$ python -q
>>> import numpy as np
>>> import numpy.linalg as la
>>> np.set_printoptions(suppress=True, linewidth=120)
>>> rd = lambda a: np.round(a, 3) + 0
>>> X = np.diag(10 * np.array([0, -1, 1, -2, 2, -2])) + np.array([[4, 1, 2, -2, 3, 1],
...     [-4, -1, 4, 2, 1, -4],
...     [4, -1, 0, -3, 4, -5],
...     [-5, 4, 5, 2, 5, 4],
...     [2, 5, 1, -4, -2, -1],
...     [-1, -3, 5, -1, 3, -2]])
>>> print(X)
[[  4   1   2  -2   3   1]
 [ -4 -11   4   2   1  -4]
 [  4  -1  10  -3   4  -5]
 [ -5   4   5 -18   5   4]
 [  2   5   1  -4  18  -1]
 [ -1  -3   5  -1   3 -22]]
>>> q, Rm = la.qr(X)
>>> print(rd(q.T @ q))
[[1. 0. 0. 0. 0. 0.]
 [0. 1. 0. 0. 0. 0.]
 [0. 0. 1. 0. 0. 0.]
 [0. 0. 0. 1. 0. 0.]
 [0. 0. 0. 0. 1. 0.]
 [0. 0. 0. 0. 0. 1.]]
>>> print(rd(np.abs(np.diag(Rm))))
[ 8.832 12.468 12.586  5.058 15.248 14.692]
>>> print(q.shape, Rm.shape)
(6, 6) (6, 6)
>>> m1 = np.load("arr.npy")
>>> print(m1)
[[-1 -1  0  0]
 [ 0  2  0  0]
 [ 0  0 -1 -1]
 [ 0  0  0  2]]
>>> M2 = la.invert(m1)
Traceback (most recent call last):
  File "<python-input-12>", line 1, in <module>
    M2 = la.invert(m1)
         ^^^^^^^^^
AttributeError: module 'numpy.linalg' has no attribute 'invert'
>>> M2 = la.inv(m1)
>>> print(rd(la.slogdet(m1)[0]))
1.0
>>> r0 = np.array([4, 5])
>>> print(np.correlate(m1[0], m1[3], "full"))
[-2 -2  0  0  0  0  0]
>>> rng = np.random.default_rng(125215)
>>> lab = rng.permutation(4)
>>> M2 = m1[:, lab] * rng.choice([-1, 1], 4)
>>> print(M2)
[[ 1 -1  0  0]
 [ 0  2  0  0]
 [ 0  0 -1 -1]
 [ 0  0  2  0]]
>>> left, _, vt = la.svd(m1.T @ M2)
>>> print(lab)
[0 1 3 2]
>>> print(rd(left @ vt))
[[-1.  0.  0.  0.]
 [ 0.  1.  0.  0.]
 [ 0.  0.  0.  1.]
 [ 0.  0.  1.  0.]]
>>> T = np.stack([m1, 4 * m1, m1[::-1]])
>>> print(rd(la.norm(T, axis=(1, 2))))
[ 3.464 13.856  3.464]
>>> print((T @ m1.T).shape)
(3, 4, 4)
>>> print(rd(la.det(T)))
[   4. 1024.    4.]
>>> print(T.shape)
(3, 4, 4)
>>> print(la.matrix_rank(T))
[4 4 4]
>>> mat = np.load("out2.npy")
>>> print(mat)
[[ 1  0  0  0  0  0  0]
 [ 0  0  0  0  1  0  0]
 [ 0  0  0  0  0  0  2]
 [ 0  0  0  0  0 -6  0]
 [ 0  0 -8  0  0  0  0]
 [ 0  0  0 -1  0  0  0]
 [ 0 -7  0  0  0  0  0]]
>>> # splits into 3 blocks
>>> print(rd(la.svd(mat, compute_uv=False)))
[8. 7. 6. 2. 1. 1. 1.]
>>> print(mat @ mat.T)
[[ 1  0  0  0  0  0  0]
 [ 0  1  0  0  0  0  0]
 [ 0  0  4  0  0  0  0]
 [ 0  0  0 36  0  0  0]
 [ 0  0  0  0 64  0  0]
 [ 0  0  0  0  0  1  0]
 [ 0  0  0  0  0  0 49]]
>>> print(mat.T @ mat)
[[ 1  0  0  0  0  0  0]
 [ 0 49  0  0  0  0  0]
 [ 0  0 64  0  0  0  0]
 [ 0  0  0  1  0  0  0]
 [ 0  0  0  0  1  0  0]
 [ 0  0  0  0  0 36  0]
 [ 0  0  0  0  0  0  4]]
>>> print(rd(la.norm(mat, axis=0)))
[1. 7. 8. 1. 1. 6. 2.]
>>> M2 = np.array([[-3, 1, -3, 3, 3, -3, 3, -2, 1, 0, 2, 2],
...     [3, 1, 1, -3, -3, 1, 0, 1, 3, 3, 2, -3],
...     [0, -2, 0, 3, 2, -1, 1, 3, -1, 2, 3, -3],
...     [-2, 2, -1, -3, 1, -2, -3, 0, 0, -2, -3, -2],
...     [0, 1, -1, 0, 1, 0, -3, 3, 2, -3, -3, 0],
...     [-2, 0, 3, 0, -3, -2, 2, -2, -2, 0, -3, 1],
...     [1, -1, 0, 2, 0, 3, 0, -1, 0, 3, 0, -2],
...     [0, 3, 0, 2, -3, -3, -1, 1, 2, 0, 2, -1]])
>>> J = M2.T @ M2
>>> print(J)
[[ 27  -5   8 -10 -14  23  -7  12  10  16  12 -15]
 [ -5  21  -5  -8 -10 -16 -11   0  14 -11  -5   0]
 [  8  -5  21  -9 -23   6   3  -2  -8   8  -7  -4]
 [-10  -8  -9  44  15  -9  19   0  -5   9  22   6]
 [-14 -10 -23  15  42  -1   2   3  -6 -10   3   7]
 [ 23 -16   6  -9  -1  37  -5   2  -1  14  -1  -7]
 [ -7 -11   3  19   2  -5  33 -17 -10  17  19  12]
 [ 12   0  -2   0   3   2 -17  29  10  -3   6 -17]
 [ 10  14  -8  -5  -6  -1 -10  10  23   1   9  -8]
 [ 16 -11   8   9 -10  14  17  -3   1  35  27 -17]
 [ 12  -5  -7  22   3  -1  19   6   9  27  48 -10]
 [-15   0  -4   6   7  -7  12 -17  -8 -17 -10  32]]
>>> # symmetric
>>> M2 = J[0, 0] * J[1:] - np.outer(J[1:, 0], J[0])
>>> print(M2)
[[   0  542  -95 -266 -340 -317 -332   60  428 -217  -75  -75]
 [   0  -95  503 -163 -509  -22  137 -150 -296   88 -285   12]
 [   0 -266 -163 1088  265  -13  443  120  -35  403  714   12]
 [   0 -340 -509  265  938  295  -44  249  -22  -46  249  -21]
 [   0 -317  -22  -13  295  470   26 -222 -257   10 -303  156]
 [   0 -332  137  443  -44   26  842 -375 -200  571  597  219]
 [   0   60 -150  120  249 -222 -375  639  150 -273   18 -279]
 [   0  428 -296  -35  -22 -257 -200  150  521 -133  123  -66]
 [   0 -217   88  403  -46   10  571 -273 -133  689  537 -219]
 [   0  -75 -285  714  249 -303  597   18  123  537 1152  -90]
 [   0  -75   12   12  -21  156  219 -279  -66 -219  -90  639]]
>>> print(rd(J[:, 0] / J[0, 0]))
[ 1.    -0.185  0.296 -0.37  -0.519  0.852 -0.259  0.444  0.37   0.593  0.444 -0.556]
>>> print(la.matrix_rank(M2), la.matrix_rank(J))
7 8
>>> print(np.flatnonzero(~M2.round(6).any(axis=1)))
[]
>>> print(rd(la.norm(J, 2) / la.norm(J)))
0.608
>>> print([round(float(x), 3) for x in la.svd(J, compute_uv=False)[:3]])
[105.64, 102.309, 66.508]
>>> print(np.argsort(-la.norm(J, axis=0).round(6), kind="stable")[:3])
[10  3  9]
>>> theta = np.radians(135)
>>> Rm = np.eye(12)
>>> Rm[8, 8] = Rm[9, 9] = np.cos(theta)
>>> Rm[8, 9], Rm[9, 8] = -np.sin(theta), np.sin(theta)
>>> print(rd(Rm))
[[ 1.     0.     0.     0.     0.     0.     0.     0.     0.     0.     0.     0.   ]
 [ 0.     1.     0.     0.     0.     0.     0.     0.     0.     0.     0.     0.   ]
 [ 0.     0.     1.     0.     0.     0.     0.     0.     0.     0.     0.     0.   ]
 [ 0.     0.     0.     1.     0.     0.     0.     0.     0.     0.     0.     0.   ]
 [ 0.     0.     0.     0.     1.     0.     0.     0.     0.     0.     0.     0.   ]
 [ 0.     0.     0.     0.     0.     1.     0.     0.     0.     0.     0.     0.   ]
 [ 0.     0.     0.     0.     0.     0.     1.     0.     0.     0.     0.     0.   ]
 [ 0.     0.     0.     0.     0.     0.     0.     1.     0.     0.     0.     0.   ]
 [ 0.     0.     0.     0.     0.     0.     0.     0.    -0.707 -0.707  0.     0.   ]
 [ 0.     0.     0.     0.     0.     0.     0.     0.     0.707 -0.707  0.     0.   ]
 [ 0.     0.     0.     0.     0.     0.     0.     0.     0.     0.     1.     0.   ]
 [ 0.     0.     0.     0.     0.     0.     0.     0.     0.     0.     0.     1.   ]]
>>> M2 = J @ Rm.T
>>> print(np.allclose(la.norm(J, axis=1), la.norm(M2, axis=1)))
True
>>> W0 = np.loadtxt("mat.csv", delimiter=",")
>>> print(rd(W0))
[[ 0.562 -0.219  0.242  0.028 -0.131  0.173 -0.208 -0.032  0.148 -0.138 -0.084]
 [-0.219  0.526  0.304 -0.089  0.03  -0.128  0.231 -0.07  -0.032 -0.117 -0.102]
 [ 0.242  0.304  0.629 -0.13  -0.057 -0.069 -0.037  0.2    0.098 -0.059 -0.055]
 [ 0.028 -0.089 -0.13   0.32   0.229  0.165  0.067  0.135 -0.057 -0.29  -0.042]
 [-0.131  0.03  -0.057  0.229  0.389  0.067  0.18   0.208  0.236 -0.113  0.122]
 [ 0.173 -0.128 -0.069  0.165  0.067  0.154 -0.001 -0.063  0.059 -0.192 -0.055]
 [-0.208  0.231 -0.037  0.067  0.18  -0.001  0.241 -0.131  0.128 -0.119 -0.01 ]
 [-0.032 -0.07   0.2    0.135  0.208 -0.063 -0.131  0.759 -0.154  0.072  0.159]
 [ 0.148 -0.032  0.098 -0.057  0.236  0.059  0.128 -0.154  0.748  0.115  0.2  ]
 [-0.138 -0.117 -0.059 -0.29  -0.113 -0.192 -0.119  0.072  0.115  0.483  0.217]
 [-0.084 -0.102 -0.055 -0.042  0.122 -0.055 -0.01   0.159  0.2    0.217  0.188]]
>>> x0 = np.array([0, 1, 2, 0, 0, 2, 1, 2, 0, 0, 2])
>>> print(rd(W0 @ W0 @ x0))
[ 0.172  0.763  1.677  0.233  0.892 -0.197  0.114  1.908  0.503 -0.16   0.361]
>>> print(rd(W0 @ x0))
[ 0.172  0.763  1.677  0.233  0.892 -0.197  0.114  1.908  0.503 -0.16   0.361]
>>> print(rd(np.eye(11) - W0))
[[ 0.438  0.219 -0.242 -0.028  0.131 -0.173  0.208  0.032 -0.148  0.138  0.084]
 [ 0.219  0.474 -0.304  0.089 -0.03   0.128 -0.231  0.07   0.032  0.117  0.102]
 [-0.242 -0.304  0.371  0.13   0.057  0.069  0.037 -0.2   -0.098  0.059  0.055]
 [-0.028  0.089  0.13   0.68  -0.229 -0.165 -0.067 -0.135  0.057  0.29   0.042]
 [ 0.131 -0.03   0.057 -0.229  0.611 -0.067 -0.18  -0.208 -0.236  0.113 -0.122]
 [-0.173  0.128  0.069 -0.165 -0.067  0.846  0.001  0.063 -0.059  0.192  0.055]
 [ 0.208 -0.231  0.037 -0.067 -0.18   0.001  0.759  0.131 -0.128  0.119  0.01 ]
 [ 0.032  0.07  -0.2   -0.135 -0.208  0.063  0.131  0.241  0.154 -0.072 -0.159]
 [-0.148  0.032 -0.098  0.057 -0.236 -0.059 -0.128  0.154  0.252 -0.115 -0.2  ]
 [ 0.138  0.117  0.059  0.29   0.113  0.192  0.119 -0.072 -0.115  0.517 -0.217]
 [ 0.084  0.102  0.055  0.042 -0.122  0.055  0.01  -0.159 -0.2   -0.217  0.812]]
>>> print(rd((x0 - W0 @ x0) @ (W0 @ x0)))
0.0
>>> left, sv, vt = la.svd(W0)
>>> print(rd(sv))
[1. 1. 1. 1. 1. 0. 0. 0. 0. 0. 0.]
>>> M2 = left[:, :5] @ np.diag(sv[:5]) @ vt[:5]
>>> print(la.matrix_rank(M2))
5
>>> print(la.matrix_rank(W0, rtol=0.05))
5
>>> print(rd(M2))
[[ 0.562 -0.219  0.242  0.028 -0.131  0.173 -0.208 -0.032  0.148 -0.138 -0.084]
 [-0.219  0.526  0.304 -0.089  0.03  -0.128  0.231 -0.07  -0.032 -0.117 -0.102]
 [ 0.242  0.304  0.629 -0.13  -0.057 -0.069 -0.037  0.2    0.098 -0.059 -0.055]
 [ 0.028 -0.089 -0.13   0.32   0.229  0.165  0.067  0.135 -0.057 -0.29  -0.042]
 [-0.131  0.03  -0.057  0.229  0.389  0.067  0.18   0.208  0.236 -0.113  0.122]
 [ 0.173 -0.128 -0.069  0.165  0.067  0.154 -0.001 -0.063  0.059 -0.192 -0.055]
 [-0.208  0.231 -0.037  0.067  0.18  -0.001  0.241 -0.131  0.128 -0.119 -0.01 ]
 [-0.032 -0.07   0.2    0.135  0.208 -0.063 -0.131  0.759 -0.154  0.072  0.159]
 [ 0.148 -0.032  0.098 -0.057  0.236  0.059  0.128 -0.154  0.748  0.115  0.2  ]
 [-0.138 -0.117 -0.059 -0.29  -0.113 -0.192 -0.119  0.072  0.115  0.483  0.217]
 [-0.084 -0.102 -0.055 -0.042  0.122 -0.055 -0.01   0.159  0.2    0.217  0.188]]
>>> rk = la.matrix_rank(W0)
>>> print(rk)
5
>>> null = la.svd(W0)[2][rk:].T
>>> print([int(la.matrix_rank(W0[:i])) for i in range(1, len(W0) + 1)])
[1, 2, 3, 4, 5, 5, 5, 5, 5, 5, 5]
>>> print(la.matrix_rank(W0.T @ W0), la.matrix_rank(W0 @ W0.T))
5 5
>>> print([int(la.matrix_rank(np.delete(W0, i, axis=0))) for i in range(11)])
[5, 5, 5, 5, 5, 5, 5, 5, 5, 5, 5]
>>> r0 = np.array([9, -6, -5])
>>> print(rd(np.polyval(r0, W0[0])))
[-5.529 -3.258 -5.925 -5.158 -4.062 -5.769 -3.365 -4.797 -5.69  -4.003 -4.435]
>>> data = np.loadtxt("a.csv", delimiter=",")
>>> print(rd(data))
[[-0.711 -0.483 -0.177 -0.48 ]
 [ 0.355 -0.19   0.698 -0.592]
 [ 0.569 -0.679 -0.464  0.012]
 [-0.213 -0.519  0.516  0.647]]
>>> # orthonormal columns
>>> x0 = np.array([4, 4, -4, 5])
>>> print(rd(np.sort(np.abs(np.degrees(np.angle(la.eigvals(data)))))))
[  0.    111.039 111.039 180.   ]
>>> print(rd(data.T @ (data @ x0)))
[ 4.  4. -4.  5.]
>>> print(rd(np.abs(la.eigvals(data))))
[1. 1. 1. 1.]
>>> print(4 - la.matrix_rank(data - np.eye(4), tol=1e-8))
1
